In [1]: import numpy as np

In [2]: np.set_printoptions(precision=2, suppress=True, linewidth=120, floatmode="fixed")

In [3]: rnd = lambda a: np.round(a, 2) + 0

In [4]: J = np.load("mat.npy")

In [5]: print(J)
[[0.50 0.00 0.00 0.00 0.50 0.00]
 [0.00 1.00 0.00 0.00 0.00 0.00]
 [0.00 0.00 1.00 0.00 0.00 0.00]
 [0.00 0.25 0.00 0.50 0.25 0.00]
 [0.25 0.25 0.00 0.00 0.25 0.25]
 [0.00 0.00 0.00 0.00 0.00 1.00]]

In [6]: u, v = J[3], J[1]

In [7]: print(u @ v)
0.25

In [8]: print(rnd(u @ u))
0.38

In [9]: p = (u @ v) / (u @ u) * u

In [10]: print(rnd(v - p))
[ 0.00  0.83  0.00 -0.33 -0.17  0.00]

In [11]: print(rnd(np.linalg.norm(u + v) ** 2 + np.linalg.norm(u - v) ** 2))
2.75

In [12]: U, sigma, VT = np.linalg.svd(J)

In [13]: print(np.argmax(sigma[:-1] / (sigma[1:] + 1e-6)) + 1)
5

In [14]: A2 = U[:, :5] @ np.diag(sigma[:5]) @ VT[:5]

In [15]: print(rnd(A2))
[[0.50 0.00 0.00 0.00 0.50 0.00]
 [0.00 1.00 0.00 0.00 0.00 0.00]
 [0.00 0.00 1.00 0.00 0.00 0.00]
 [0.00 0.25 0.00 0.50 0.25 0.00]
 [0.25 0.25 0.00 0.00 0.25 0.25]
 [0.00 0.00 0.00 0.00 0.00 1.00]]

In [16]: print(np.linalg.matrix_rank(J, rtol=0.05))
5

In [17]: print(np.linalg.matrix_rank(A2))
5

In [18]: print(rnd(np.abs(J - A2).max()))
0.0

In [19]: print(rnd(np.linalg.norm(J - A2, 2)), rnd(sigma[5]))
0.0 0.0

In [20]: print(rnd(np.linalg.matrix_power(J, 100)))
[[0.00 0.50 0.00 0.00 0.00 0.50]
 [0.00 1.00 0.00 0.00 0.00 0.00]
 [0.00 0.00 1.00 0.00 0.00 0.00]
 [0.00 0.75 0.00 0.00 0.00 0.25]
 [0.00 0.50 0.00 0.00 0.00 0.50]
 [0.00 0.00 0.00 0.00 0.00 1.00]]

In [21]: print(rnd(np.sort(np.abs(np.linalg.eigvals(J)))[::-1]))
[1.00 1.00 1.00 0.75 0.50 0.00]

In [22]: print(rnd(np.linalg.matrix_power(J, 2)))
[[0.38 0.12 0.00 0.00 0.38 0.12]
 [0.00 1.00 0.00 0.00 0.00 0.00]
 [0.00 0.00 1.00 0.00 0.00 0.00]
 [0.06 0.44 0.00 0.25 0.19 0.06]
 [0.19 0.31 0.00 0.00 0.19 0.31]
 [0.00 0.00 0.00 0.00 0.00 1.00]]

In [23]: print(J.sum(axis=1))
[1.00 1.00 1.00 1.00 1.00 1.00]

In [24]: p = np.eye(6)[1]

In [25]: for _ in range(3):
    ...:     p = p @ J
    ...:     print(p.round(2))
    ...: 
[0.00 1.00 0.00 0.00 0.00 0.00]
[0.00 1.00 0.00 0.00 0.00 0.00]
[0.00 1.00 0.00 0.00 0.00 0.00]

In [26]: feats = np.loadtxt("out12.csv", delimiter=",")

In [27]: print(feats)
[[ 0.00  2.00  0.00  0.00 18.00  0.00 14.00 50.00]
 [ 0.00  1.00  0.00  8.00  0.00  0.00  0.00 25.00]
 [12.00  0.00  0.00  0.00  0.00  0.00  0.00  0.00]
 [ 0.00  0.00  0.00  0.00 27.00  0.00 14.00  0.00]
 [ 0.00  4.00  0.00  2.00  0.00  4.00  0.00 29.00]
 [18.00  0.00  8.00  0.00  6.00  0.00  6.00  0.00]
 [ 0.00  0.00  0.00  0.00 42.00  0.00 22.00 18.00]
 [ 0.00  0.00  0.00  0.00 27.00  0.00 13.00  0.00]
 [ 0.00 11.00  0.00  0.00  0.00 31.00  0.00  7.00]
 [ 0.00  0.00  0.00  0.00  0.00  0.00  0.00  0.00]
 [ 0.00  0.00  0.00  0.00 18.00  0.00 13.00 35.00]
 [ 0.00  0.00  0.00  0.00  0.00 10.00  0.00  0.00]
 [ 6.00  0.00  0.00  0.00  0.00  0.00  0.00  0.00]
 [ 0.00  0.00  4.00  0.00 18.00  0.00 14.00 23.00]
 [ 0.00 12.00  0.00  0.00  0.00 31.00  0.00 14.00]
 [ 0.00  5.00  0.00  0.00  0.00 16.00  0.00  9.00]
 [ 6.00  0.00 16.00 12.00  0.00  0.00  6.00 43.00]
 [ 0.00  0.00  5.00  2.00  0.00  0.00  3.00 21.00]
 [ 0.00  0.00  0.00  0.00 18.00  0.00 11.00 23.00]
 [18.00  0.00 16.00 14.00  0.00  0.00  0.00 25.00]
 [ 0.00 12.00  0.00  0.00  0.00 25.00  0.00 23.00]
 [ 0.00  4.00  0.00  0.00  0.00  7.00  1.00 26.00]
 [ 0.00  0.00  0.00  2.00  0.00  7.00  0.00  2.00]
 [ 0.00  4.00  0.00  0.00  0.00 19.00  0.00  0.00]
 [ 0.00  0.00  0.00  0.00 33.00  0.00 16.00  0.00]
 [ 0.00  0.00  0.00  0.00  0.00  4.00  0.00  0.00]
 [ 0.00  4.00  0.00 10.00  0.00  0.00  0.00 39.00]
 [ 6.00  0.00  2.00  4.00  0.00  0.00  0.00  7.00]
 [ 0.00  0.00  0.00  0.00 27.00  0.00 13.00  2.00]
 [15.00  0.00  0.00  0.00  0.00  0.00  0.00  0.00]
 [ 0.00  0.00  0.00  0.00  0.00 13.00  0.00  0.00]
 [18.00  0.00  6.00  0.00  0.00  0.00  0.00  0.00]
 [12.00  0.00  0.00  0.00  0.00  0.00  0.00  0.00]
 [ 0.00  5.00  0.00  0.00  3.00 22.00  0.00  1.00]
 [27.00  0.00  5.00  2.00  0.00  0.00  0.00  0.00]]

In [28]: q, R = np.linalg.qr(feats)

In [29]: print(rnd(abs(R[0, 0])), rnd(np.linalg.norm(feats[:, 0])))
48.19 48.19

In [30]: print(np.allclose(R.T @ R, feats.T @ feats))
True

In [31]: print(rnd(q.T @ q))
[[1.00 0.00 0.00 0.00 0.00 0.00 0.00 0.00]
 [0.00 1.00 0.00 0.00 0.00 0.00 0.00 0.00]
 [0.00 0.00 1.00 0.00 0.00 0.00 0.00 0.00]
 [0.00 0.00 0.00 1.00 0.00 0.00 0.00 0.00]
 [0.00 0.00 0.00 0.00 1.00 0.00 0.00 0.00]
 [0.00 0.00 0.00 0.00 0.00 1.00 0.00 0.00]
 [0.00 0.00 0.00 0.00 0.00 0.00 1.00 0.00]
 [0.00 0.00 0.00 0.00 0.00 0.00 0.00 1.00]]

In [32]: print(np.trace(q @ q.T))
8.0
